$ python3 -q
>>> import numpy as np
>>> import numpy.linalg as la
>>> np.set_printoptions(precision=2, suppress=True, linewidth=140)
>>> rnd = lambda a: np.round(a, 2) + 0
>>> J = np.loadtxt("w.csv", delimiter=",")
>>> J
array([[-1.55,  0.72,  0.12,  1.07,  1.37, -0.46, -0.37,  2.3 ,  2.27],
       [ 2.14,  1.63,  1.91, -0.61, -0.91, -1.61, -1.36,  2.39, -0.32],
       [ 1.4 , -0.52, -2.12,  1.08, -1.75, -1.21,  0.11,  0.79,  1.74],
       [ 1.4 ,  0.31,  0.13, -2.09,  0.97,  2.84,  1.61,  0.85,  1.02]])
>>> J.shape
(4, 9)
>>> print(rnd(J.sum(axis=1)))
[ 5.47  3.26 -0.48  7.04]
>>> rnd(la.svd(J, compute_uv=False))
array([5.  , 4.5 , 4.05, 3.64])
>>> print(np.unravel_index(np.abs(J).argmax(), J.shape))
(np.int64(3), np.int64(5))
>>> print(np.abs(J).max())
2.84
>>> rng = np.random.default_rng(91802)
>>> other = J + rng.integers(-2, 3, (4, 3)) @ rng.integers(-2, 3, (3, 9))
>>> print(rnd(other))
[[ 0.45  3.72  4.12  2.07  0.37 -4.46 -2.37  6.3   3.27]
 [ 4.14  7.63  2.91 -5.61 -6.91 -0.61  1.64  8.39  1.68]
 [-2.6   5.48  1.88 -0.92 -3.75 -1.21  8.11  8.79  7.74]
 [-0.6   0.31 -0.87 -3.09  0.97  4.84  4.61  0.85  2.02]]
>>> np.abs(other - J).sum(axis=1)
array([22., 32., 40., 10.])
>>> rnd(other - J)
array([[ 2.,  3.,  4.,  1., -1., -4., -2.,  4.,  1.],
       [ 2.,  6.,  1., -5., -6.,  1.,  3.,  6.,  2.],
       [-4.,  6.,  4., -2., -2.,  0.,  8.,  8.,  6.],
       [-2.,  0., -1., -1.,  0.,  2.,  3.,  0.,  1.]])
>>> U, sv, VT = la.svd(J, full_matrices=False)
>>> np.allclose(U * sv @ VT, J)
True
>>> print(np.abs(U[:, 0]).round(6).argmax())
1
>>> rnd(np.cumsum(sv ** 2) / np.sum(sv ** 2))
array([0.33, 0.6 , 0.82, 1.  ])
>>> rnd(np.sqrt((sv ** 2).sum())), rnd(la.norm(J))
(np.float64(8.66), np.float64(8.66))
>>> U.shape, sv.shape, VT.shape
((4, 4), (4,), (4, 9))
>>> def softmax(z):
...     e = np.exp(z - z.max(axis=-1, keepdims=True))
...     return e / e.sum(axis=-1, keepdims=True)
... 
>>> print(rnd(softmax(10 * J[0])))
[0.   0.   0.   0.   0.   0.   0.   0.57 0.43]
>>> scores = J @ J.T / np.sqrt(9)
>>> rnd(softmax(scores))
array([[0.98, 0.01, 0.01, 0.  ],
       [0.  , 1.  , 0.  , 0.  ],
       [0.01, 0.01, 0.98, 0.  ],
       [0.  , 0.  , 0.  , 1.  ]])
